$ python -q
>>> import numpy as np
>>> np.set_printoptions(precision=2, suppress=True, linewidth=160, sign=" ")
>>> def rnd(a):
...     return np.round(a, 2) + 0
... 
>>> J = np.loadtxt("x.csv", delimiter=",")
>>> print(J)
[[ 1.  0.  0.  0.  0.  0.  0.  0.  0.  0.  0.  0.  0.]
 [ 2.  1.  0.  0.  0.  0.  0.  0.  0.  0.  0.  0.  0.]
 [ 3. -2.  1.  0.  0.  0.  0.  0.  0.  0.  0.  0.  0.]
 [ 3.  2.  4.  1.  0.  0.  0.  0.  0.  0.  0.  0.  0.]
 [-2.  0. -3. -5.  1.  0.  0.  0.  0.  0.  0.  0.  0.]
 [-5.  2. -2.  1. -4.  1.  0.  0.  0.  0.  0.  0.  0.]
 [-2.  4.  5.  0. -2. -2.  1.  0.  0.  0.  0.  0.  0.]
 [ 0. -1.  4.  0. -3.  3.  1.  1.  0.  0.  0.  0.  0.]
 [-4.  2.  0. -4.  2. -1. -4. -3.  1.  0.  0.  0.  0.]
 [-2.  0.  5.  0. -3.  5.  4. -2.  4.  1.  0.  0.  0.]
 [ 4.  3. -1. -5. -1. -2.  2. -3.  2. -3.  1.  0.  0.]
 [ 0. -5.  4.  0. -3.  0. -5.  3. -1.  3.  4.  1.  0.]
 [-1. -5.  0. -1.  3.  2. -1. -3.  3.  0. -1.  0.  1.]]
>>> r0 = np.array([0, -2, -1])
>>> print(np.polyval(r0, J[11]))
[-1.  9. -9. -1.  5. -1.  9. -7.  1. -7. -9. -3. -1.]
>>> print(np.argsort(-np.linalg.norm(J, axis=0).round(6), kind="stable")[:3])
[ 2  0  1]
>>> print([round(float(x), 2) for x in np.linalg.svd(J, compute_uv=False)[:3]])
[13.32, 11.72, 10.46]
>>> t3 = np.stack([J, 4 * J, J[::-1]])
>>> print(t3.shape)
(3, 13, 13)
>>> print((t3 @ J.T).shape)
(3, 13, 13)
>>> print(np.linalg.matrix_rank(t3))
[ 13  13  13]
>>> print(np.linalg.matrix_rank(J - J[0, 0] * np.eye(13)))
11
>>> print(np.prod(np.diag(J)), rnd(np.linalg.det(J)))
1.0 1.0
>>> feats = np.load("test11.npy")
>>> print(feats)
[[ 14.11 -18.53   1.27   4.11  16.54  18.36  -9.26   4.45   7.51  -4.2   25.14  -3.21]
 [  6.32   0.57  -5.14  -6.16  -9.81 -27.41  19.64  -4.39  -1.78   2.73 -12.43   8.47]
 [ 13.55 -18.3    1.06   5.    17.42  18.9   -9.59   4.25   9.12  -2.82  23.36  -3.18]
 [ 15.26 -18.03   3.47   3.73  17.17  15.16  -9.62   4.83   8.1   -3.85  26.75  -2.66]
 [  5.05  -3.02  -4.6   -3.93  -8.82 -27.79  14.59  -3.14  -3.71   1.5  -12.26   8.49]
 [  4.65  -1.5   -4.64  -4.3   -8.71 -28.51  15.23  -3.48  -3.76   2.79 -12.28   9.35]
 [-13.97 -13.96  -6.72   7.37   5.42   6.39  -6.79  -2.39  -8.3   10.27  16.06  -5.94]
 [ 13.29 -19.66   2.82   4.63  16.59  19.12  -8.13   4.95   6.61  -5.24  24.93  -1.76]
 [-13.57 -13.23  -4.6    8.55   6.64   7.3   -7.64  -2.96  -5.57   9.45  16.31  -7.63]
 [  5.49  -0.19  -5.03  -4.73  -8.91 -28.71  15.99  -2.05  -3.75   4.1  -10.59   8.83]
 [ 15.89 -18.68   3.51   3.38  15.08  18.83  -9.87   4.08   9.48  -3.72  26.92  -1.92]
 [ 13.81 -18.61   1.54   6.37  15.69  16.33  -8.2    3.58   8.97  -4.27  25.55  -2.93]
 [ 14.73 -18.     0.89   5.12  16.75  16.25  -9.66   3.86   8.07  -3.67  25.33  -4.39]
 [  5.18  -0.66  -5.15  -5.68  -8.84 -28.04  14.98  -3.74  -3.72   3.12 -13.1    8.61]]
>>> Y = np.c_[feats[:, :5] @ np.array([[1, 1, 3, 0, 1],
...     [3, 0, 2, 3, 1],
...     [2, 1, 2, 1, 1],
...     [2, 1, 3, 2, 0],
...     [1, 0, 0, 3, 3]]), np.array([3, -3, 3, 1, -3, -3, 2, -3, 3, 4, 5, 1, -2, 0])]
>>> print(rnd(Y))
[[-14.18  19.49  20.14   3.52  46.47   3.  ]
 [-24.38  -4.98  -8.66 -45.18 -27.68  -3.  ]
 [-11.81  19.61  21.17   8.42  48.57   3.  ]
 [ -7.26  22.46  27.85   8.35  52.21   1.  ]
 [-29.89  -3.48 -11.88 -47.98 -29.03  -3.  ]
 [-26.44  -4.29 -11.23 -43.87 -27.62  -3.  ]
 [-49.13 -13.32 -61.16 -17.6  -18.39   2.  ]
 [-14.2   20.74  20.08   2.87  46.22  -3.  ]
 [-38.72  -9.62 -50.72  -7.27 -11.48   3.  ]
 [-23.51  -4.27  -8.16 -41.79 -26.46   4.  ]
 [-11.29  22.78  27.47  -0.53  45.96   5.  ]
 [-10.51  21.72  26.4    5.52  43.81   1.  ]
 [-10.5   20.74  25.33   7.38  47.87  -2.  ]
 [-27.3   -5.65 -13.12 -45.01 -27.15   0.  ]]
>>> print(rnd(np.linalg.lstsq(feats, Y[:, 0])[0]))
[ 1.  3.  2.  2.  1.  0.  0.  0.  0.  0.  0.  0.]
>>> print(rnd(np.linalg.norm(np.linalg.qr(feats)[0].T @ Y, axis=0) ** 2 / ((Y ** 2).sum(axis=0) + 1e-12)))
[ 1.    1.    1.    1.    1.    0.85]
>>> hat = feats @ np.linalg.solve(feats.T @ feats, feats.T)
>>> print(np.allclose(hat @ hat, hat))
True
>>> print(rnd(np.diag(hat)))
[ 0.5   0.96  0.96  0.94  0.95  0.66  0.87  0.97  0.87  0.96  1.    0.88  0.92  0.55]
>>> print(rnd(np.linalg.eigvalsh(hat)))
[ 0.  0.  1.  1.  1.  1.  1.  1.  1.  1.  1.  1.  1.  1.]
>>> print(rnd(np.trace(hat)))
12.0
>>> r0 = np.array([-2, -1])
>>> print(np.polyval(r0, feats[5]))
[-10.3    2.     8.28   7.6   16.42  56.02 -31.46   5.96   6.52  -6.58  23.56 -19.7 ]
>>> rng = np.random.default_rng(277)
>>> labels = rng.permutation(12)
>>> Y = feats[:, labels] * rng.choice([-1, 1], 12)
>>> print(Y)
[[ 14.11  18.53  16.54   3.21  18.36   4.2   -4.45 -25.14   4.11   1.27  -9.26  -7.51]
 [  6.32  -0.57  -9.81  -8.47 -27.41  -2.73   4.39  12.43  -6.16  -5.14  19.64   1.78]
 [ 13.55  18.3   17.42   3.18  18.9    2.82  -4.25 -23.36   5.     1.06  -9.59  -9.12]
 [ 15.26  18.03  17.17   2.66  15.16   3.85  -4.83 -26.75   3.73   3.47  -9.62  -8.1 ]
 [  5.05   3.02  -8.82  -8.49 -27.79  -1.5    3.14  12.26  -3.93  -4.6   14.59   3.71]
 [  4.65   1.5   -8.71  -9.35 -28.51  -2.79   3.48  12.28  -4.3   -4.64  15.23   3.76]
 [-13.97  13.96   5.42   5.94   6.39 -10.27   2.39 -16.06   7.37  -6.72  -6.79   8.3 ]
 [ 13.29  19.66  16.59   1.76  19.12   5.24  -4.95 -24.93   4.63   2.82  -8.13  -6.61]
 [-13.57  13.23   6.64   7.63   7.3   -9.45   2.96 -16.31   8.55  -4.6   -7.64   5.57]
 [  5.49   0.19  -8.91  -8.83 -28.71  -4.1    2.05  10.59  -4.73  -5.03  15.99   3.75]
 [ 15.89  18.68  15.08   1.92  18.83   3.72  -4.08 -26.92   3.38   3.51  -9.87  -9.48]
 [ 13.81  18.61  15.69   2.93  16.33   4.27  -3.58 -25.55   6.37   1.54  -8.2   -8.97]
 [ 14.73  18.    16.75   4.39  16.25   3.67  -3.86 -25.33   5.12   0.89  -9.66  -8.07]
 [  5.18   0.66  -8.84  -8.61 -28.04  -3.12   3.74  13.1   -5.68  -5.15  14.98   3.72]]
>>> U, _, Vt = np.linalg.svd(feats.T @ Y)
>>> print(rnd(np.linalg.lstsq(feats, Y)[0]))
[[ 1.  0.  0.  0.  0.  0.  0.  0.  0.  0.  0.  0.]
 [ 0. -1.  0.  0.  0.  0.  0.  0.  0.  0.  0.  0.]
 [ 0.  0.  0.  0.  0.  0.  0.  0.  0.  1.  0.  0.]
 [ 0.  0.  0.  0.  0.  0.  0.  0.  1.  0.  0.  0.]
 [ 0.  0.  1.  0.  0.  0.  0.  0.  0.  0.  0.  0.]
 [ 0.  0.  0.  0.  1.  0.  0.  0.  0.  0.  0.  0.]
 [ 0.  0.  0.  0.  0.  0.  0.  0.  0.  0.  1.  0.]
 [ 0.  0.  0.  0.  0.  0. -1.  0.  0.  0.  0.  0.]
 [ 0.  0.  0.  0.  0.  0.  0.  0.  0.  0.  0. -1.]
 [ 0.  0.  0.  0.  0. -1.  0.  0.  0.  0.  0.  0.]
 [ 0.  0.  0.  0.  0.  0.  0. -1.  0.  0.  0.  0.]
 [ 0.  0.  0. -1.  0.  0.  0.  0.  0.  0.  0.  0.]]
>>> print(labels)
[  0   1   4  11   5   9   7  10   3   2   6   8]
>>> print(rnd(U @ Vt))
[[ 1.  0.  0.  0.  0.  0.  0.  0.  0.  0.  0.  0.]
 [ 0. -1.  0.  0.  0.  0.  0.  0.  0.  0.  0.  0.]
 [ 0.  0.  0.  0.  0.  0.  0.  0.  0.  1.  0.  0.]
 [ 0.  0.  0.  0.  0.  0.  0.  0.  1.  0.  0.  0.]
 [ 0.  0.  1.  0.  0.  0.  0.  0.  0.  0.  0.  0.]
 [ 0.  0.  0.  0.  1.  0.  0.  0.  0.  0.  0.  0.]
 [ 0.  0.  0.  0.  0.  0.  0.  0.  0.  0.  1.  0.]
 [ 0.  0.  0.  0.  0.  0. -1.  0.  0.  0.  0.  0.]
 [ 0.  0.  0.  0.  0.  0.  0.  0.  0.  0.  0. -1.]
 [ 0.  0.  0.  0.  0. -1.  0.  0.  0.  0.  0.  0.]
 [ 0.  0.  0.  0.  0.  0.  0. -1.  0.  0.  0.  0.]
 [ 0.  0.  0. -1.  0.  0.  0.  0.  0.  0.  0.  0.]]
